% python3 -q
>>> import numpy as np
>>> np.set_printoptions(precision=2, suppress=True, linewidth=200, legacy="1.25")
>>> W0 = np.load("out8.npy")
>>> print(W0.round(2) + 0)
[[-0.23  0.26  0.16 -0.08]
 [-0.18 -0.4  -0.36 -0.33]
 [ 0.23 -0.26 -0.16 -0.02]
 [ 0.59  0.11 -0.55 -0.38]
 [-0.32 -0.73  0.   -0.09]
 [ 0.45 -0.33  0.02  0.72]
 [ 0.45 -0.22  0.71 -0.46]]
>>> out = np.c_[W0[:, :3] @ np.array([[2, 1, 3], [0, 0, 2], [3, 0, 2]]), np.array([-5, 3, 0, 5, 0, 2, -3])]
>>> print(out)
[[ 0.03 -0.23  0.16 -5.  ]
 [-1.46 -0.18 -2.06  3.  ]
 [-0.03  0.23 -0.16  0.  ]
 [-0.47  0.59  0.9   5.  ]
 [-0.63 -0.32 -2.41  0.  ]
 [ 0.97  0.45  0.73  2.  ]
 [ 3.05  0.45  2.35 -3.  ]]
>>> print(np.round(np.linalg.lstsq(W0, out[:, 0])[0], 2) + 0)
[2. 0. 3. 0.]
>>> q, r_ = np.linalg.qr(W0)
>>> print(r_.round(2) + 0)
[[1. 0. 0. 0.]
 [0. 1. 0. 0.]
 [0. 0. 1. 0.]
 [0. 0. 0. 1.]]
>>> print(np.round(q.T @ q, 2) + 0)
[[1. 0. 0. 0.]
 [0. 1. 0. 0.]
 [0. 0. 1. 0.]
 [0. 0. 0. 1.]]
>>> print(q.round(2) + 0)
[[-0.23  0.26  0.16 -0.08]
 [-0.18 -0.4  -0.36 -0.33]
 [ 0.23 -0.26 -0.16 -0.02]
 [ 0.59  0.11 -0.55 -0.38]
 [-0.32 -0.73  0.   -0.09]
 [ 0.45 -0.33  0.02  0.72]
 [ 0.45 -0.22  0.71 -0.46]]
>>> print(np.round(q @ r_, 2) + 0)
[[-0.23  0.26  0.16 -0.08]
 [-0.18 -0.4  -0.36 -0.33]
 [ 0.23 -0.26 -0.16 -0.02]
 [ 0.59  0.11 -0.55 -0.38]
 [-0.32 -0.73  0.   -0.09]
 [ 0.45 -0.33  0.02  0.72]
 [ 0.45 -0.22  0.71 -0.46]]
>>> print(round(np.linalg.norm(W0) ** 2 / np.linalg.norm(W0, 2) ** 2, 2))
4.0
>>> print(np.linalg.norm(W0, axis=0))
[1. 1. 1. 1.]
>>> print(round(float(np.linalg.norm(W0, "nuc")), 2))
4.0
>>> print(np.linalg.norm(W0, axis=1).argmax())
6
>>> print(np.round(np.linalg.norm(W0[1] - W0[4]), 2))
0.56
>>> print(round(float(np.linalg.norm(W0, 2)), 2))
1.0
>>> print(np.round(np.linalg.norm(W0[1], 1), 2), round(float(np.linalg.norm(W0[1], np.inf)), 2))
1.27 0.4
>>> print(np.linalg.norm(W0, axis=1))
[0.39 0.66 0.38 0.9  0.8  0.92 0.99]
>>> print(round(float(np.linalg.norm(W0, 1)), 2), round(float(np.linalg.norm(W0, np.inf)), 2))
2.45 1.85
>>> out = W0 / np.sqrt((W0 ** 2).mean(axis=1, keepdims=True))
>>> print(np.linalg.matrix_rank(W0 - W0.mean(axis=1, keepdims=True)))
3
>>> print(out[5])
[ 0.99 -0.73  0.04  1.58]
